% python3 -q
>>> import numpy as np
>>> import numpy.linalg as la
>>> np.set_printoptions(precision=1, suppress=True, linewidth=200)
>>> tidy = lambda a: np.round(a, 1) + 0
>>> m1 = np.loadtxt("sample13.csv", delimiter=",")
>>> print(tidy(m1))
[[ 0.8  0.2  0.1  0.2  0.2 -0.2  0.  -0.2 -0.1  0.2  0.2 -0.2 -0.2]
 [ 0.2  0.8 -0.1 -0.2 -0.2  0.2  0.   0.2  0.1 -0.2 -0.2  0.2  0.2]
 [ 0.1 -0.1  1.  -0.1 -0.1  0.1  0.   0.1  0.  -0.1 -0.1  0.1  0.1]
 [ 0.2 -0.2 -0.1  0.7 -0.2  0.2  0.   0.2  0.1 -0.2 -0.2  0.2  0.2]
 [ 0.2 -0.2 -0.1 -0.2  0.9  0.2  0.   0.2  0.1 -0.2 -0.2  0.2  0.1]
 [-0.2  0.2  0.1  0.2  0.2  0.8  0.  -0.2 -0.1  0.2  0.2 -0.2 -0.2]
 [ 0.   0.   0.   0.   0.   0.   1.   0.   0.   0.   0.   0.   0. ]
 [-0.2  0.2  0.1  0.2  0.2 -0.2  0.   0.8 -0.1  0.2  0.2 -0.2 -0.2]
 [-0.1  0.1  0.   0.1  0.1 -0.1  0.  -0.1  0.9  0.1  0.1 -0.1 -0.1]
 [ 0.2 -0.2 -0.1 -0.2 -0.2  0.2  0.   0.2  0.1  0.8 -0.2  0.2  0.2]
 [ 0.2 -0.2 -0.1 -0.2 -0.2  0.2  0.   0.2  0.1 -0.2  0.8  0.2  0.2]
 [-0.2  0.2  0.1  0.2  0.2 -0.2  0.  -0.2 -0.1  0.2  0.2  0.8 -0.2]
 [-0.2  0.2  0.1  0.2  0.1 -0.2  0.  -0.2 -0.1  0.2  0.2 -0.2  0.9]]
>>> vec = np.array([1, -1, -2, -2, -1, 1, 0, -1, -1, 1, 2, -2, 0])
>>> print([p for p in range(1, 25) if np.allclose(la.matrix_power(m1, p), np.eye(13))])
[2, 4, 6, 8, 10, 12, 14, 16, 18, 20, 22, 24]
>>> print(tidy(np.abs(la.eigvals(m1))))
[1. 1. 1. 1. 1. 1. 1. 1. 1. 1. 1. 1. 1.]
>>> O, r_ = la.qr(m1)
>>> print(O.shape, r_.shape)
(13, 13) (13, 13)
>>> print(tidy(np.abs(np.diag(r_))))
[1. 1. 1. 1. 1. 1. 1. 1. 1. 1. 1. 1. 1.]
>>> print(np.allclose(r_.T @ r_, m1.T @ m1))
True
>>> J = np.loadtxt("out15.csv", delimiter=",")
>>> print(J)
[[ 0.7  1.3 -0.7 -0.6 -1.5  0.1 -1.1  0.5  2.9  0.3 -1.3 -0.8]
 [-1.  -0.3 -1.5 -0.1  0.5 -0.6 -1.   0.1  1.  -2.  -0.2  0.5]
 [-0.2  0.3  0.6 -1.2 11.  -1.1  2.1  0.6  2.3 -0.3  2.1 -1. ]
 [ 0.9  0.6 -0.8 -1.   0.   2.1 -0.7 -0.5 -0.3 -1.3 -0.4 -0.7]
 [ 0.3 -1.   0.9 -0.2  5.  -0.2 -0.4  0.5  0.2  1.   1.4 -0.2]
 [-0.3 -0.9  0.6 -0.6  2.   0.5 -1.5  0.6 -0.5 -0.5  0.   1.3]
 [-0.1  0.6  1.7 -1.2 -2.5  0.   0.4  0.7  0.1  2.3  1.9 -0.4]
 [-0.3 -1.3 -1.  -1.3 -4.5  2.8  0.   1.2 -0.1 -0.1 -0.7 -1.6]
 [-0.2  0.8  0.2 -0.1 -9.  -1.1  1.1 -0.7  0.6  0.1  0.1 -1.7]
 [ 0.7 -0.7  0.5 -0.2  0.   0.3 -0.5 -1.2 -0.7 -0.2  1.1  1.7]]
>>> f, g = J[0], J[1]
>>> print(tidy(f @ f))
17.6
>>> p = (f @ g) / (f @ f) * f
>>> print(tidy(la.norm(f + g) ** 2 + la.norm(f - g) ** 2))
55.7
>>> print(tidy((g - p) @ f))
0.0
